% python3 -q
>>> import numpy as np
>>> np.set_printoptions(precision=4, suppress=True, linewidth=160, sign=" ")
>>> rnd = lambda a: np.round(a, 4) + 0
>>> J = np.load("x.npy")
>>> J
array([[ 3.3, -1. ,  4. , -2. ,  1. ],
       [-3. ,  5.3,  4. , -2. , -2. ],
       [-1. , -4. , -1.7, -2. , -2. ],
       [ 3. , -3. ,  2. ,  4.3,  4. ],
       [ 3. , -1. ,  4. , -2. ,  1.3]])
>>> np.allclose(J, J.T)
False
>>> (J - J.T) / 2
array([[ 0. ,  1. ,  2.5, -2.5, -1. ],
       [-1. ,  0. ,  4. ,  0.5, -0.5],
       [-2.5, -4. ,  0. , -2. , -3. ],
       [ 2.5, -0.5,  2. ,  0. ,  3. ],
       [ 1. ,  0.5,  3. , -3. ,  0. ]])
>>> rnd(np.linalg.det(J))
np.float64(283.7265)
>>> (J + J.T) / 2
array([[ 3.3, -2. ,  1.5,  0.5,  2. ],
       [-2. ,  5.3,  0. , -2.5, -1.5],
       [ 1.5,  0. , -1.7,  0. ,  1. ],
       [ 0.5, -2.5,  0. ,  4.3,  1. ],
       [ 2. , -1.5,  1. ,  1. ,  1.3]])
>>> rng = np.random.default_rng(14)
>>> out = J + rng.integers(-2, 3, (5, 4)) @ rng.integers(-2, 3, (4, 5))
>>> rnd(out)
array([[ 2.3, -3. , -2. ,  4. ,  5. ],
       [-6. ,  8.3,  7. ,  7. , -2. ],
       [-6. , -4. ,  1.3,  4. , -3. ],
       [-3. , -2. ,  5. , 13.3,  4. ],
       [ 7. ,  0. ,  4. , -5. ,  0.3]])
>>> rnd(out - J)
array([[-1., -2., -6.,  6.,  4.],
       [-3.,  3.,  3.,  9.,  0.],
       [-5.,  0.,  3.,  6., -1.],
       [-6.,  1.,  3.,  9.,  0.],
       [ 4.,  1.,  0., -3., -1.]])
>>> K = np.load("sample9.npy")
>>> K
array([[-2, -1,  0,  1,  2,  3,  4,  5,  6],
       [ 7,  8,  9, 10, 11, 12, 13, 14, 15],
       [16, 17, 18, 19, 20, 21, 22, 23, 24],
       [25, 26, 27, 28, 29, 30, 31, 32, 33],
       [34, 35, 36, 37, 38, 39, 40, 41, 42],
       [43, 44, 45, 46, 47, 48, 49, 50, 51],
       [52, 53, 54, 55, 56, 57, 58, 59, 60]])
>>> rnd(np.trace(np.linalg.pinv(K) @ K))
np.float64(2.0)
>>> rnd(K @ np.linalg.pinv(K) @ K)
array([[-2., -1.,  0.,  1.,  2.,  3.,  4.,  5.,  6.],
       [ 7.,  8.,  9., 10., 11., 12., 13., 14., 15.],
       [16., 17., 18., 19., 20., 21., 22., 23., 24.],
       [25., 26., 27., 28., 29., 30., 31., 32., 33.],
       [34., 35., 36., 37., 38., 39., 40., 41., 42.],
       [43., 44., 45., 46., 47., 48., 49., 50., 51.],
       [52., 53., 54., 55., 56., 57., 58., 59., 60.]])
>>> np.unique(K.round(6), axis=0).shape
(7, 9)
>>> np.allclose(K[:-1].T @ np.linalg.lstsq(K[:-1].T, K[-1])[0], K[-1])
True
>>> x = np.array([5, 3, 0, 2, 2])
>>> target = J @ x
>>> rnd(target)
array([ 11.5,  -7.1, -25. ,  22.6,  10.6])
>>> rnd(np.linalg.solve(J, target + J[:, 0]))
array([ 6.,  3.,  0.,  2.,  2.])
>>> Uu, sigma, VT = np.linalg.svd(K, full_matrices=False)
>>> rnd(np.sqrt((sigma ** 2).sum())), rnd(np.linalg.norm(K))
(np.float64(271.6892), np.float64(271.6892))
>>> rnd(sigma)
array([ 271.475 ,   10.7854,    0.    ,    0.    ,    0.    ,    0.    ,    0.    ])
>>> rnd(VT @ VT.T)
array([[ 1.,  0.,  0.,  0.,  0.,  0.,  0.],
       [ 0.,  1.,  0.,  0.,  0.,  0.,  0.],
       [ 0.,  0.,  1.,  0.,  0.,  0.,  0.],
       [ 0.,  0.,  0.,  1.,  0.,  0.,  0.],
       [ 0.,  0.,  0.,  0.,  1.,  0.,  0.],
       [ 0.,  0.,  0.,  0.,  0.,  1.,  0.],
       [ 0.,  0.,  0.,  0.,  0.,  0.,  1.]])
>>> Uu.shape, sigma.shape, VT.shape
((7, 7), (7,), (7, 9))
>>> np.abs(Uu[:, 0]).round(6).argmax()
np.int64(6)
>>> rnd(Uu.T @ K @ VT.T)
array([[ 271.475 ,    0.    ,    0.    ,    0.    ,    0.    ,    0.    ,    0.    ],
       [   0.    ,   10.7854,    0.    ,    0.    ,    0.    ,    0.    ,    0.    ],
       [   0.    ,    0.    ,    0.    ,    0.    ,    0.    ,    0.    ,    0.    ],
       [   0.    ,    0.    ,    0.    ,    0.    ,    0.    ,    0.    ,    0.    ],
       [   0.    ,    0.    ,    0.    ,    0.    ,    0.    ,    0.    ,    0.    ],
       [   0.    ,    0.    ,    0.    ,    0.    ,    0.    ,    0.    ,    0.    ],
       [   0.    ,    0.    ,    0.    ,    0.    ,    0.    ,    0.    ,    0.    ]])
>>> rnd(np.abs(VT[0]))
array([ 0.2995,  0.3078,  0.3161,  0.3244,  0.3326,  0.3409,  0.3492,  0.3575,  0.3658])
